$ python -q
>>> import numpy as np
>>> from numpy import linalg as LA
>>> np.set_printoptions(precision=1, suppress=True, linewidth=100)
>>> r0 = np.array([0, -2, -2, 2, -3, 0, 0])
>>> r1 = np.array([3, -2, 3])
>>> mat = np.outer(r0, r1)
>>> mat
array([[ 0,  0,  0],
       [-6,  4, -6],
       [-6,  4, -6],
       [ 6, -4,  6],
       [-9,  6, -9],
       [ 0,  0,  0],
       [ 0,  0,  0]])
>>> r = LA.matrix_rank(mat)
>>> r
np.int64(1)
>>> N = LA.svd(mat)[2][r:].T
>>> np.round(mat @ N, 1) + 0
array([[0., 0.],
       [0., 0.],
       [0., 0.],
       [0., 0.],
       [0., 0.],
       [0., 0.],
       [0., 0.]])
>>> N.shape
(3, 2)
>>> [int(LA.matrix_rank(np.delete(mat, i, axis=0))) for i in range(7)]
[1, 1, 1, 1, 1, 1, 1]
>>> vec = np.array([-8, -5, 8])
>>> a = np.maximum(mat @ vec, 0)
>>> a
array([ 0,  0,  0, 20,  0,  0,  0])
>>> mat.T @ a
array([120, -80, 120])
>>> np.maximum(mat @ (3 * vec), 0)
array([ 0,  0,  0, 60,  0,  0,  0])
>>> round(float(LA.norm(mat)), 1)
21.5
>>> print(np.abs(mat).max())
9
>>> np.diff(mat, axis=0)
array([[ -6,   4,  -6],
       [  0,   0,   0],
       [ 12,  -8,  12],
       [-15,  10, -15],
       [  9,  -6,   9],
       [  0,   0,   0]])
>>> mat.mean(axis=0)
array([-2.1,  1.4, -2.1])
>>> np.unravel_index(np.abs(mat).argmax(), mat.shape)
(np.int64(4), np.int64(0))
>>> mat.shape
(7, 3)
>>> mat.sum(axis=0)
array([-15,  10, -15])
>>> mat - mat[0]
array([[ 0,  0,  0],
       [-6,  4, -6],
       [-6,  4, -6],
       [ 6, -4,  6],
       [-9,  6, -9],
       [ 0,  0,  0],
       [ 0,  0,  0]])
>>> LA.matrix_rank(mat)
np.int64(1)
>>> np.unique(mat.round(6), axis=0).shape
(4, 3)
>>> np.allclose(mat[:-1].T @ LA.lstsq(mat[:-1].T, mat[-1])[0], mat[-1])
True
>>> print(mat @ LA.pinv(mat) @ mat)
[[ 0.  0.  0.]
 [-6.  4. -6.]
 [-6.  4. -6.]
 [ 6. -4.  6.]
 [-9.  6. -9.]
 [ 0.  0.  0.]
 [ 0.  0.  0.]]
>>> vec = np.array([3, -2, -1])
>>> np.sign((mat @ vec).round(6))
array([ 0, -1, -1,  1, -1,  0,  0])
>>> print(mat * vec)
[[  0   0   0]
 [-18  -8   6]
 [-18  -8   6]
 [ 18   8  -6]
 [-27 -12   9]
 [  0   0   0]
 [  0   0   0]]
>>> np.einsum("ij,j->i", mat, vec)
array([  0, -20, -20,  20, -30,   0,   0])
>>> arr = np.load("arr.npy")
>>> arr
array([[ 10.2,   5.9,   8.5,  -7.8, -19. ],
       [-13.9, -13.8,  27.2,  20.8,  14.6],
       [-15.5,  -9.7,  -1.5, -19. ,  -0.5],
       [ -3.4,  -5.3,   4.7,  17.6,  11.4],
       [ -0.1,   5.4,   9.7,  -7.5,   0.3],
       [  2.8, -20.8,  31.3,  -4.7,   0. ],
       [  1.2,  10.4, -27.3,   8.3,   2.1],
       [-35.3,   8.7,   9. ,   5.8,  -1.4],
       [ 15.1,  -7.4,  44.7,  27.6,  -0.3],
       [ 19.9,   9.6,   1.6,  -6.5, -23.3],
       [-18.9,  -0.3,  35.3,  -2.1, -22.8]])
>>> M2 = arr / LA.norm(arr, axis=1, keepdims=True)
>>> G = M2 @ M2.T
>>> np.argwhere(np.triu(np.abs(G) > 0.95, 1))
array([[5, 6]])
>>> G[7].round(1) + 0
array([-0.3,  0.4,  0.3,  0.2,  0.2,  0. , -0.1,  1. ,  0. , -0.5,  0.6])
>>> print((G - 2 * np.eye(11)).round(6).argmax(axis=1))
[ 9  3  7  1 10  8  9 10  1  0  5]
>>> data = np.load("sample17.npy")
>>> data
array([[0, 1, 2, 1, 1],
       [2, 2, 1, 2, 1],
       [0, 0, 0, 0, 0],
       [2, 3, 4, 3, 5],
       [4, 5, 5, 5, 6],
       [0, 0, 0, 0, 0],
       [4, 6, 7, 6, 5],
       [0, 0, 0, 0, 2],
       [0, 1, 2, 1, 1],
       [2, 2, 2, 2, 4],
       [2, 3, 3, 3, 4],
       [2, 2, 1, 2, 1],
       [0, 0, 0, 0, 0],
       [4, 4, 3, 4, 3],
       [0, 0, 0, 0, 2],
       [0, 0, 0, 0, 0],
       [0, 1, 2, 1, 1],
       [0, 1, 2, 1, 1],
       [2, 2, 2, 2, 2],
       [0, 1, 2, 1, 1],
       [2, 3, 3, 3, 2],
       [4, 4, 3, 4, 3],
       [2, 2, 1, 2, 3],
       [0, 0, 0, 0, 2]])
>>> np.allclose(data[:-1].T @ LA.lstsq(data[:-1].T, data[-1])[0], data[-1])
True
>>> np.round(data @ LA.pinv(data) @ data, 1) + 0
array([[0., 1., 2., 1., 1.],
       [2., 2., 1., 2., 1.],
       [0., 0., 0., 0., 0.],
       [2., 3., 4., 3., 5.],
       [4., 5., 5., 5., 6.],
       [0., 0., 0., 0., 0.],
       [4., 6., 7., 6., 5.],
       [0., 0., 0., 0., 2.],
       [0., 1., 2., 1., 1.],
       [2., 2., 2., 2., 4.],
       [2., 3., 3., 3., 4.],
       [2., 2., 1., 2., 1.],
       [0., 0., 0., 0., 0.],
       [4., 4., 3., 4., 3.],
       [0., 0., 0., 0., 2.],
       [0., 0., 0., 0., 0.],
       [0., 1., 2., 1., 1.],
       [0., 1., 2., 1., 1.],
       [2., 2., 2., 2., 2.],
       [0., 1., 2., 1., 1.],
       [2., 3., 3., 3., 2.],
       [4., 4., 3., 4., 3.],
       [2., 2., 1., 2., 3.],
       [0., 0., 0., 0., 2.]])
>>> np.abs(np.diag(LA.qr(data)[1])) > 1e-9
array([ True,  True,  True, False,  True])
>>> np.unique(data.round(6), axis=0).shape
(13, 5)
>>> [round(float(x), 1) for x in LA.svd(data, compute_uv=False)[:3]]
[26.0, 4.7, 4.1]
>>> print(LA.matrix_rank(data, rtol=0.1))
3
>>> Xc = data - data.mean(axis=0)
>>> vecs = LA.svd(Xc)[2][:4]
>>> M2 = Xc - Xc @ vecs.T @ vecs
>>> round(LA.norm(M2) / LA.norm(Xc), 1)
np.float64(0.0)
>>> np.round(M2.std(axis=0), 1) + 0
array([0., 0., 0., 0., 0.])
>>> np.round(np.cov(Xc @ vecs.T, rowvar=False), 1) + 0
array([[12.8,  0. ,  0. ,  0. ],
       [ 0. ,  0.9,  0. ,  0. ],
       [ 0. ,  0. ,  0.7,  0. ],
       [ 0. ,  0. ,  0. ,  0. ]])
>>> left, s, Vh = LA.svd(data)
>>> s.round(1) + 0
array([26. ,  4.7,  4.1,  0.6,  0. ])
>>> np.argmax(s[:-1] / (s[1:] + 1e-6)) + 1
np.int64(4)
>>> M2 = left[:, :4] @ np.diag(s[:4]) @ Vh[:4]
>>> round(LA.norm(data - M2) / LA.norm(data), 1)
np.float64(0.0)
>>> LA.matrix_rank(M2)
np.int64(4)
>>> np.round(LA.norm(data - M2, 2), 1), np.round(s[4], 1)
(np.float64(0.0), np.float64(0.0))
>>> M2.round(1) + 0
array([[0., 1., 2., 1., 1.],
       [2., 2., 1., 2., 1.],
       [0., 0., 0., 0., 0.],
       [2., 3., 4., 3., 5.],
       [4., 5., 5., 5., 6.],
       [0., 0., 0., 0., 0.],
       [4., 6., 7., 6., 5.],
       [0., 0., 0., 0., 2.],
       [0., 1., 2., 1., 1.],
       [2., 2., 2., 2., 4.],
       [2., 3., 3., 3., 4.],
       [2., 2., 1., 2., 1.],
       [0., 0., 0., 0., 0.],
       [4., 4., 3., 4., 3.],
       [0., 0., 0., 0., 2.],
       [0., 0., 0., 0., 0.],
       [0., 1., 2., 1., 1.],
       [0., 1., 2., 1., 1.],
       [2., 2., 2., 2., 2.],
       [0., 1., 2., 1., 1.],
       [2., 3., 3., 3., 2.],
       [4., 4., 3., 4., 3.],
       [2., 2., 1., 2., 3.],
       [0., 0., 0., 0., 2.]])
>>> G = np.cov(data, rowvar=False)
>>> np.round(np.corrcoef(data[:, 1], data[:, 4])[0, 1], 1)
np.float64(0.8)
>>> np.argsort(-data.std(axis=0).round(6), kind="stable")
array([2, 1, 3, 4, 0])
>>> data.std(axis=0)
array([1.5, 1.7, 1.7, 1.7, 1.7])
>>> print(np.polyfit(data[:, 1], data[:, 4], 1))
[0.8 0.6]
>>> np.round(LA.eigvalsh(G)[::-1], 1) + 0
array([12.8,  0.9,  0.7,  0. ,  0. ])
>>> G
array([[2.3, 2.5, 2. , 2.5, 2. ],
       [2.5, 3. , 2.8, 3. , 2.4],
       [2. , 2.8, 3.2, 2.8, 2.4],
       [2.5, 3. , 2.8, 3. , 2.4],
       [2. , 2.4, 2.4, 2.4, 2.9]])
>>> m1 = np.loadtxt("data.csv", delimiter=",")
>>> m1
array([[0., 3., 1., 0., 0., 1., 3.],
       [0., 0., 1., 0., 2., 2., 0.],
       [0., 0., 0., 3., 0., 1., 0.],
       [0., 0., 0., 0., 0., 0., 3.],
       [0., 0., 0., 0., 0., 2., 2.],
       [0., 0., 0., 0., 0., 0., 3.],
       [0., 0., 0., 0., 0., 0., 0.]])
>>> m1 @ m1
array([[ 0.,  0.,  3.,  3.,  6.,  7.,  3.],
       [ 0.,  0.,  0.,  3.,  0.,  5., 10.],
       [ 0.,  0.,  0.,  0.,  0.,  0., 12.],
       [ 0.,  0.,  0.,  0.,  0.,  0.,  0.],
       [ 0.,  0.,  0.,  0.,  0.,  0.,  6.],
       [ 0.,  0.,  0.,  0.,  0.,  0.,  0.],
       [ 0.,  0.,  0.,  0.,  0.,  0.,  0.]])
>>> LA.matrix_rank(m1 - m1[0, 0] * np.eye(7))
np.int64(5)
>>> print(np.sort(LA.eigvals(m1)))
[0. 0. 0. 0. 0. 0. 0.]
>>> [int(LA.matrix_rank(LA.matrix_power(m1, p))) for p in range(1, 8)]
[5, 3, 2, 1, 0, 0, 0]
>>> r = LA.matrix_rank(m1)
>>> r
np.int64(5)
>>> N = LA.svd(m1)[2][r:].T
>>> N.shape
(7, 2)
>>> [int(LA.matrix_rank(m1[:i])) for i in range(1, len(m1) + 1)]
[1, 2, 3, 4, 5, 5, 5]
>>> [int(LA.matrix_rank(np.delete(m1, i, axis=0))) for i in range(7)]
[4, 4, 4, 5, 4, 5, 5]
>>> [int(LA.matrix_rank(m1[:, :j + 1])) for j in range(7)]
[0, 1, 2, 3, 3, 4, 5]
>>> np.allclose(m1 @ N, 0)
True
>>> np.round(N @ N.T, 1) + 0
array([[ 1. ,  0. ,  0. ,  0. ,  0. ,  0. ,  0. ],
       [ 0. ,  0.1, -0.2,  0. ,  0.1,  0. ,  0. ],
       [ 0. , -0.2,  0.7,  0. , -0.4,  0. ,  0. ],
       [ 0. ,  0. ,  0. ,  0. ,  0. ,  0. ,  0. ],
       [ 0. ,  0.1, -0.4,  0. ,  0.2,  0. ,  0. ],
       [ 0. ,  0. ,  0. ,  0. ,  0. ,  0. ,  0. ],
       [ 0. ,  0. ,  0. ,  0. ,  0. ,  0. ,  0. ]])
>>> F = np.load("case6.npy")
>>> F
array([[ 1,  2,  1,  2],
       [ 0, -2,  0,  2],
       [ 0,  0,  2, -2],
       [ 0,  0,  0,  2]])
>>> vec = np.array([5, -4, 1, 3])
>>> target = F @ vec
>>> beta, lr = np.zeros(4), 1 / LA.norm(F, 2) ** 2
>>> for i in range(40):
...     beta -= lr * F.T @ (F @ beta - target)
...     if i % 10 == 0: print(i, round(LA.norm(F @ beta - target), 1))
... 
0 5.9
10 1.6
20 1.4
30 1.3
>>> round(LA.cond(F), 1)
np.float64(12.4)
>>> beta
array([ 1.3, -3.2,  1.7,  3.5])
>>> proj = np.triu(np.array([[-2, 1, 0, -2], [1, 1, -2, 1], [-2, 1, 2, 2], [0, -2, 1, 0]]), 1) + np.eye(4)
>>> M2 = proj @ F @ LA.inv(proj)
>>> round(float(LA.det(M2)), 1)
-8.0
>>> np.trace(M2), np.trace(F)
(np.float64(3.0), np.int64(3))
>>> np.poly(M2)
array([ 1., -3., -2., 12., -8.])
>>> M2 = F[0, 0] * F[1:] - np.outer(F[1:, 0], F[0])
>>> M2
array([[ 0, -2,  0,  2],
       [ 0,  0,  2, -2],
       [ 0,  0,  0,  2]])
>>> print(F[:, 0] / F[0, 0])
[1. 0. 0. 0.]
>>> np.flatnonzero(~M2.round(6).any(axis=1))
array([], dtype=int64)
>>> w1 = np.array([[2, 1, -1, -2, 2, 0],
...     [0, 0, 2, -1, 1, -1],
...     [-1, 2, 1, -1, 0, -3],
...     [-2, 2, 1, 3, 1, 0]])
>>> beta = np.array([-1, -2, -3, -2, 0, 1])
>>> hid = np.maximum(F @ w1 + beta, 0)
>>> print(hid)
[[0 5 3 0 6 0]
 [0 2 0 6 0 3]
 [1 0 0 0 0 0]
 [0 2 0 4 2 1]]
>>> (hid > 0).astype(int)
array([[0, 1, 1, 0, 1, 0],
       [0, 1, 0, 1, 0, 1],
       [1, 0, 0, 0, 0, 0],
       [0, 1, 0, 1, 1, 1]])
>>> print(LA.matrix_rank(hid))
4
>>> Z = np.array([[1, 6], [5, -4], [-6, -8], [-1, 9], [-6, -1], [3, 1]])
>>> hid @ Z
array([[-29, -50],
       [ 13,  49],
       [  1,   6],
       [ -3,  27]])
>>> w1 @ Z
array([[  3,  -4],
       [-20, -27],
       [ -5, -34],
       [ -7,  -2]])
>>> def softmax(z):
...     e = np.exp(z - z.max(axis=-1, keepdims=True))
...     return e / e.sum(axis=-1, keepdims=True)
... 
>>> print(np.round(softmax(F[2]), 1) + 0)
[0.1 0.1 0.8 0. ]
>>> scores = F @ F.T / np.sqrt(4)
>>> np.round(softmax(scores), 1) + 0
array([[0.9, 0. , 0. , 0. ],
       [0. , 0.9, 0. , 0.1],
       [0. , 0. , 1. , 0. ],
       [0.3, 0.3, 0. , 0.3]])
>>> A = np.loadtxt("w.csv", delimiter=",")
>>> A
array([[ -1. ,   0.3,   0.3,   0.1],
       [ -0.4,  -1.2,  -0.7,  -0.8],
       [  0.3,   0.6,  -0.3,  -1. ],
       [  1.6,   1.7,  -1.3,  -1.1],
       [  0.7,   0.2,   0.2,   0.7],
       [ -1.3,   1.9,   1.3,  -0.2],
       [ -1.4,  -1.2,   0.3,   0.2],
       [  0.3,   0.4,  -2. ,  -1. ],
       [ -0.1,  -2. ,   1.3,  -0.3],
       [ -1.1,  -0.4,   0.4,  -0.5],
       [ -0.5,  -0.4,  -0.6,   1.2],
       [ -0.7,  -2.3,  -0.3,   2. ],
       [ -0.5,   1.8,   0.1,   0.4],
       [  0. ,  -0.1,  -0.9,   1.6],
       [ -0.2,  -0.5,   0.2,  -0.1],
       [ -1.6,  -0.5,  -1.4,   0.7],
       [ -1.9,  -1. ,   0.2,  -0.1],
       [  0.9,   0.2,  -0.9,  -0.2],
       [ -0.5,  -2.9,  -0.3,   0.9],
       [ -1.8,  -1.8,   1.6,   1. ],
       [  0. ,  -0.4,   1.4,  -0.6],
       [ -0.6,  -0.4,  -0.9,   0.9],
       [ -2.1,   2.1,   0.4,  -0.2],
       [-10. , -36. ,  -8. , -12. ],
       [ -3.2,  -1.1,   1. ,  -0.9],
       [ -1.3,   0.6,  -0.1,  -0.4],
       [  0.3,  -0.2,  -1.3,   0.2],
       [ -0.3,  -0.4,  -0.8,  -1.1],
       [ -1.5,  -1.4,  -0.6,   0.5],
       [ -0.3,  -1.5,   0.1,   0. ]])
>>> # row 23 dominates
>>> M2 = np.c_[A[:, :1] @ np.array([[3]]), np.array([2, 1, 1, 0, 0, 0, 1, 1, 1, 1, 2, 1, 2, 0, 2, 0, 1, 0, 1, 0, 1, 2, 1, 2, 0, 2, 0, 1, 1, 0])]
>>> print(M2)
[[ -3.    2. ]
 [ -1.2   1. ]
 [  0.9   1. ]
 [  4.8   0. ]
 [  2.1   0. ]
 [ -3.9   0. ]
 [ -4.2   1. ]
 [  0.9   1. ]
 [ -0.3   1. ]
 [ -3.3   1. ]
 [ -1.5   2. ]
 [ -2.1   1. ]
 [ -1.5   2. ]
 [  0.    0. ]
 [ -0.6   2. ]
 [ -4.8   0. ]
 [ -5.7   1. ]
 [  2.7   0. ]
 [ -1.5   1. ]
 [ -5.4   0. ]
 [  0.    1. ]
 [ -1.8   2. ]
 [ -6.3   1. ]
 [-30.    2. ]
 [ -9.6   0. ]
 [ -3.9   2. ]
 [  0.9   0. ]
 [ -0.9   1. ]
 [ -4.5   1. ]
 [ -0.9   0. ]]
>>> print(LA.norm(LA.qr(A)[0].T @ M2, axis=0) ** 2 / ((M2 ** 2).sum(axis=0) + 1e-12))
[1.  0.3]
>>> LA.matrix_rank(M2)
np.int64(2)
>>> LA.matrix_rank(np.c_[A, M2])
np.int64(5)
